$ ipython --no-banner

In [1]: import numpy as np

In [2]: np.set_printoptions(precision=1, suppress=True, linewidth=140)

In [3]: tidy = lambda a: np.round(a, 1) + 0

In [4]: M = np.load("dump.npy")

In [5]: M
Out[5]: 
array([[ 12,   4,  16,  12],
       [-18, -13, -25, -18],
       [  6,  -5,   7,   6],
       [ -6, -16, -10,  -6],
       [  6,   2,   8,   6],
       [  0,  -7,  -1,   0],
       [-18, -20, -26, -18],
       [-18, -20, -26, -18]])

In [6]: def softmax(z):
   ...:     e = np.exp(z - z.max(axis=-1, keepdims=True))
   ...:     return e / e.sum(axis=-1, keepdims=True)
   ...: 

In [7]: tidy(softmax(M[2]))
Out[7]: array([0.2, 0. , 0.6, 0.2])

In [8]: tidy(softmax(M).sum(axis=1))
Out[8]: array([1., 1., 1., 1., 1., 1., 1., 1.])

In [9]: att = M @ M.T / np.sqrt(4)

In [10]: tidy(softmax(att))
Out[10]: 
array([[1. , 0. , 0. , 0. , 0. , 0. , 0. , 0. ],
       [0. , 0. , 0. , 0. , 0. , 0. , 0.5, 0.5],
       [1. , 0. , 0. , 0. , 0. , 0. , 0. , 0. ],
       [0. , 0. , 0. , 0. , 0. , 0. , 0.5, 0.5],
       [1. , 0. , 0. , 0. , 0. , 0. , 0. , 0. ],
       [0. , 0. , 0. , 0. , 0. , 0. , 0.5, 0.5],
       [0. , 0. , 0. , 0. , 0. , 0. , 0.5, 0.5],
       [0. , 0. , 0. , 0. , 0. , 0. , 0.5, 0.5]])

In [11]: np.linalg.matrix_rank(M, rtol=0.1)
Out[11]: np.int64(2)

In [12]: [round(float(x), 1) for x in np.linalg.svd(M, compute_uv=False)[:3]]
Out[12]: [77.0, 16.7, 0.0]

In [13]: tidy(np.linalg.norm(M, 2) / np.linalg.norm(M))
Out[13]: np.float64(1.0)

In [14]: np.linalg.cond(M) > 100
Out[14]: np.True_

In [15]: np.argsort(-np.linalg.norm(M, axis=0).round(6), kind="stable")[:3]
Out[15]: array([2, 1, 0])

In [16]: Uu, s, vt = np.linalg.svd(M)

In [17]: evecs = vt[:(s > 1e-8).sum()]

In [18]: rng = np.random.default_rng(17)

In [19]: x = M[5] + 5 * M[2] + rng.integers(2) * np.eye(4)[2]

In [20]: x
Out[20]: array([ 30., -32.,  35.,  30.])

In [21]: tidy(np.linalg.norm(x - evecs.T @ evecs @ x))
Out[21]: np.float64(0.7)

In [22]: print(tidy(evecs.T @ evecs))
[[0.3 0.  0.3 0.3]
 [0.  1.  0.1 0. ]
 [0.3 0.1 0.5 0.3]
 [0.3 0.  0.3 0.3]]

In [23]: Uu, s, vt = np.linalg.svd(M)

In [24]: tidy(s)
Out[24]: array([77. , 16.7,  0. ,  0. ])

In [25]: np.argmax(s[:-1] / (s[1:] + 1e-6)) + 1
Out[25]: np.int64(2)

In [26]: A2 = Uu[:, :2] @ np.diag(s[:2]) @ vt[:2]

In [27]: print(tidy(np.abs(M - A2).max()))
0.0

In [28]: np.linalg.matrix_rank(M, rtol=0.05)
Out[28]: np.int64(2)

In [29]: print(tidy(A2))
[[ 12.   4.  16.  12.]
 [-18. -13. -25. -18.]
 [  6.  -5.   7.   6.]
 [ -6. -16. -10.  -6.]
 [  6.   2.   8.   6.]
 [  0.  -7.  -1.   0.]
 [-18. -20. -26. -18.]
 [-18. -20. -26. -18.]]

In [30]: tidy(np.linalg.norm(M - A2, 2)), tidy(s[2])
Out[30]: (np.float64(0.0), np.float64(0.0))

In [31]: t3 = np.stack([M, -3 * M, M[::-1]])

In [32]: np.einsum("bij,cij->bc", t3, t3)
Out[32]: 
array([[  6214, -18642,    948],
       [-18642,  55926,  -2844],
       [   948,  -2844,   6214]])

In [33]: t3.shape
Out[33]: (3, 8, 4)

In [34]: np.linalg.matrix_rank(t3)
Out[34]: array([2, 2, 2])

In [35]: F = np.load("sample8.npy")

In [36]: F
Out[36]: 
array([[ 0,  5,  3,  3,  0,  0],
       [-2,  0,  0,  1,  0,  0],
       [ 0,  0,  0,  0,  0,  0],
       [ 0,  0,  3,  0,  0,  0],
       [ 2,  4,  0,  0,  0,  0]])

In [37]: th = np.radians(60)

In [38]: R = np.eye(6)

In [39]: R[5, 5] = R[1, 1] = np.cos(th)

In [40]: R[5, 1], R[1, 5] = -np.sin(th), np.sin(th)

In [41]: tidy(R)
Out[41]: 
array([[ 1. ,  0. ,  0. ,  0. ,  0. ,  0. ],
       [ 0. ,  0.5,  0. ,  0. ,  0. ,  0.9],
       [ 0. ,  0. ,  1. ,  0. ,  0. ,  0. ],
       [ 0. ,  0. ,  0. ,  1. ,  0. ,  0. ],
       [ 0. ,  0. ,  0. ,  0. ,  1. ,  0. ],
       [ 0. , -0.9,  0. ,  0. ,  0. ,  0.5]])

In [42]: A2 = F @ R.T

In [43]: print(np.allclose(np.linalg.norm(F, axis=1), np.linalg.norm(A2, axis=1)))
True

In [44]: print(np.allclose(F @ F.T, A2 @ A2.T))
True

In [45]: tidy(A2)
Out[45]: 
array([[ 0. ,  2.5,  3. ,  3. ,  0. , -4.3],
       [-2. ,  0. ,  0. ,  1. ,  0. ,  0. ],
       [ 0. ,  0. ,  0. ,  0. ,  0. ,  0. ],
       [ 0. ,  0. ,  3. ,  0. ,  0. ,  0. ],
       [ 2. ,  2. ,  0. ,  0. ,  0. , -3.5]])

In [46]: tidy(np.linalg.det(R)), np.trace(R)
Out[46]: (np.float64(1.0), np.float64(5.0))

In [47]: print(tidy(np.linalg.norm(F[3], 1)), tidy(np.linalg.norm(F[3], np.inf)))
3.0 3.0

In [48]: tidy(np.linalg.norm(F, 2))
Out[48]: np.float64(7.5)

In [49]: tidy(np.linalg.norm(F, 1)), tidy(np.linalg.norm(F, np.inf))
Out[49]: (np.float64(9.0), np.float64(11.0))

In [50]: tidy(softmax(10 * F[1]))
Out[50]: array([0., 0., 0., 1., 0., 0.])

In [51]: tidy(softmax(F[1] + 3))
Out[51]: array([0. , 0.1, 0.1, 0.4, 0.1, 0.1])

In [52]: tidy(softmax(F).sum(axis=1))
Out[52]: array([1., 1., 1., 1., 1.])

In [53]: tidy(softmax(F[1]))
Out[53]: array([0. , 0.1, 0.1, 0.4, 0.1, 0.1])

In [54]: att = F @ F.T / np.sqrt(6)

In [55]: tidy(softmax(att + np.triu(np.full(att.shape, -np.inf), 1)))
Out[55]: 
array([[1. , 0. , 0. , 0. , 0. ],
       [0.3, 0.7, 0. , 0. , 0. ],
       [0.3, 0.3, 0.3, 0. , 0. ],
       [0.5, 0. , 0. , 0.5, 0. ],
       [0.5, 0. , 0. , 0. , 0.5]])

In [56]: softmax(att).round(6).argmax(axis=1)
Out[56]: array([0, 1, 0, 0, 0])

In [57]: Q, _ = np.linalg.qr(np.array([[1.6, -1.4, -0.2, -0.6, -1.2, -1.2, -0.7, -1.3],
    ...:     [-0.4, -0.6, 2.4, 0.0, 1.2, 0.9, 0.4, 0.9],
    ...:     [-0.4, -0.5, 1.1, 0.3, 1.4, -0.2, 1.4, 0.9],
    ...:     [1.3, -1.5, 0.2, 0.3, -0.6, 1.6, -2.0, -1.8],
    ...:     [-0.9, 0.4, -0.4, -0.5, 0.7, -1.7, 0.8, -0.1],
    ...:     [0.1, 0.2, 1.3, 1.1, 0.4, -0.2, 0.4, -0.4],
    ...:     [0.1, -1.9, -0.6, 0.1, -0.3, 1.1, -0.9, -0.2],
    ...:     [-0.3, -0.5, -0.1, 0.6, 0.6, 0.4, 1.0, 0.5]]))

In [58]: evecs, _ = np.linalg.qr(np.array([[0.3, -1.4, 0.6, 1.1, -1.8],
    ...:     [0.5, 0.0, -0.9, 0.1, -0.6],
    ...:     [-0.1, -0.9, -0.3, 0.0, 1.1],
    ...:     [-0.2, -0.6, 0.0, -0.9, -0.2],
    ...:     [-0.7, -1.5, 1.9, 0.6, -1.4]]))

In [59]: s = 3 * 0.5 ** np.arange(5)

In [60]: W0 = Q[:, :5] * s @ evecs[:5]

In [61]: tidy(W0)
Out[61]: 
array([[ 0.7, -1.6, -0.8,  0.1,  0.6],
       [ 0.1,  0.1,  0.6, -0.4, -0.5],
       [ 0. ,  0.2,  0.4, -0.2, -0.6],
       [ 0.6, -1.4, -0.5,  0.2,  0.3],
       [-0.3,  0.9,  0.3, -0.1, -0.6],
       [-0.1, -0.2,  0.3,  0. ,  0.3],
       [ 0.7, -0.2,  0. ,  0.2, -0.9],
       [ 0.1,  0.2,  0.2,  0.1, -0.5]])

In [62]: tidy(softmax(10 * W0[3]))
Out[62]: array([1., 0., 0., 0., 0.])

In [63]: tidy(softmax(W0).sum(axis=1))
Out[63]: array([1., 1., 1., 1., 1., 1., 1., 1.])

In [64]: att = W0 @ W0.T / np.sqrt(5)

In [65]: tidy(softmax(att)[3] @ W0)
Out[65]: array([ 0.5, -0.9, -0.3,  0.1,  0.1])

In [66]: print(softmax(att).round(6).argmax(axis=1))
[0 1 4 0 4 5 6 4]

In [67]: print(tidy(np.linalg.norm(W0)))
3.5

In [68]: tidy(np.abs(W0).max())
Out[68]: np.float64(1.6)

In [69]: tidy(np.diff(W0, axis=0))
Out[69]: 
array([[-0.6,  1.8,  1.5, -0.5, -1.1],
       [-0.2,  0. , -0.2,  0.3, -0.1],
       [ 0.7, -1.6, -0.9,  0.3,  0.9],
       [-0.9,  2.4,  0.8, -0.3, -0.9],
       [ 0.2, -1.2,  0. ,  0.1,  0.9],
       [ 0.8,  0. , -0.3,  0.2, -1.1],
       [-0.7,  0.4,  0.2, -0.1,  0.3]])

In [70]: print(tidy(W0.mean(axis=0)))
[ 0.2 -0.3  0.1  0.  -0.2]

In [71]: tidy(np.linalg.svd(W0, compute_uv=False))
Out[71]: array([3. , 1.5, 0.7, 0.4, 0.2])

In [72]: np.unravel_index(np.abs(W0).argmax(), W0.shape)
Out[72]: (np.int64(0), np.int64(1))

In [73]: tidy(W0.sum(axis=0))
Out[73]: array([ 1.9, -2.1,  0.5, -0.1, -1.9])

In [74]: x = np.array([4, 3, 4, 3, 0])

In [75]: tidy(W0 @ (2 * x))
Out[75]: array([-10.1,   4.3,   3.1,  -6.3,   4.9,   0.1,   5.8,   4.2])

In [76]: (W0 @ x).argmax()
Out[76]: np.int64(6)

In [77]: A2 = np.array([[2, 2], [1, 0], [1, 2], [1, 2], [0, 1]])

In [78]: print(tidy(np.einsum("ik,kj->ji", W0, A2)))
[[-0.9  0.6  0.4 -0.5  0.5 -0.1  1.5  0.7]
 [ 0.6  0.2 -0.1  1.  -0.8  0.7  1.   0.3]]

In [79]: tidy(np.einsum("ij,ij->i", W0, W0))
Out[79]: array([4.2, 0.9, 0.6, 2.9, 1.4, 0.2, 1.4, 0.4])

In [80]: np.vstack([W0, A2.T]).shape
Out[80]: (10, 5)

In [81]: tidy(W0 @ A2)
Out[81]: 
array([[-0.9,  0.6],
       [ 0.6,  0.2],
       [ 0.4, -0.1],
       [-0.5,  1. ],
       [ 0.5, -0.8],
       [-0.1,  0.7],
       [ 1.5,  1. ],
       [ 0.7,  0.3]])

In [82]: tidy(np.einsum("ik,kj->ij", W0, A2))
Out[82]: 
array([[-0.9,  0.6],
       [ 0.6,  0.2],
       [ 0.4, -0.1],
       [-0.5,  1. ],
       [ 0.5, -0.8],
       [-0.1,  0.7],
       [ 1.5,  1. ],
       [ 0.7,  0.3]])

In [83]: np.linalg.matrix_rank(W0 @ A2)
Out[83]: np.int64(2)

In [84]: print(np.linalg.matrix_rank(np.vstack([W0, A2.T])))
5

In [85]: Q, R = np.linalg.qr(W0)

In [86]: print(tidy(R))
[[-1.3  2.   0.7 -0.3  0. ]
 [ 0.  -1.4 -0.7  0.1  1.5]
 [ 0.   0.  -0.8  0.3  0.4]
 [ 0.   0.   0.  -0.4  0.1]
 [ 0.   0.   0.   0.   0.4]]

In [87]: Q.shape, R.shape
Out[87]: ((8, 5), (5, 5))

In [88]: tidy(abs(R[0, 0])), tidy(np.linalg.norm(W0[:, 0]))
Out[88]: (np.float64(1.3), np.float64(1.3))

In [89]: tidy(Q @ R)
Out[89]: 
array([[ 0.7, -1.6, -0.8,  0.1,  0.6],
       [ 0.1,  0.1,  0.6, -0.4, -0.5],
       [ 0. ,  0.2,  0.4, -0.2, -0.6],
       [ 0.6, -1.4, -0.5,  0.2,  0.3],
       [-0.3,  0.9,  0.3, -0.1, -0.6],
       [-0.1, -0.2,  0.3,  0. ,  0.3],
       [ 0.7, -0.2,  0. ,  0.2, -0.9],
       [ 0.1,  0.2,  0.2,  0.1, -0.5]])

In [90]: arr = np.eye(7, dtype=int)[rng.permutation(7)] * np.array([1, 2, 1, 0, 0, -1, 2])

In [91]: arr
Out[91]: 
array([[ 0,  2,  0,  0,  0,  0,  0],
       [ 1,  0,  0,  0,  0,  0,  0],
       [ 0,  0,  0,  0,  0,  0,  2],
       [ 0,  0,  0,  0,  0,  0,  0],
       [ 0,  0,  1,  0,  0,  0,  0],
       [ 0,  0,  0,  0,  0,  0,  0],
       [ 0,  0,  0,  0,  0, -1,  0]])

In [92]: np.flatnonzero(np.linalg.matrix_power((arr != 0) + (arr.T != 0) + np.eye(7), 7)[5])
Out[92]: array([2, 4, 5, 6])

In [93]: arr @ arr
Out[93]: 
array([[ 2,  0,  0,  0,  0,  0,  0],
       [ 0,  2,  0,  0,  0,  0,  0],
       [ 0,  0,  0,  0,  0, -2,  0],
       [ 0,  0,  0,  0,  0,  0,  0],
       [ 0,  0,  0,  0,  0,  0,  2],
       [ 0,  0,  0,  0,  0,  0,  0],
       [ 0,  0,  0,  0,  0,  0,  0]])

In [94]: tidy(np.sort(np.linalg.eigvals(arr).real))
Out[94]: array([-1.4,  0. ,  0. ,  0. ,  0. ,  0. ,  1.4])

In [95]: tidy(np.linalg.det(arr))
Out[95]: np.float64(0.0)
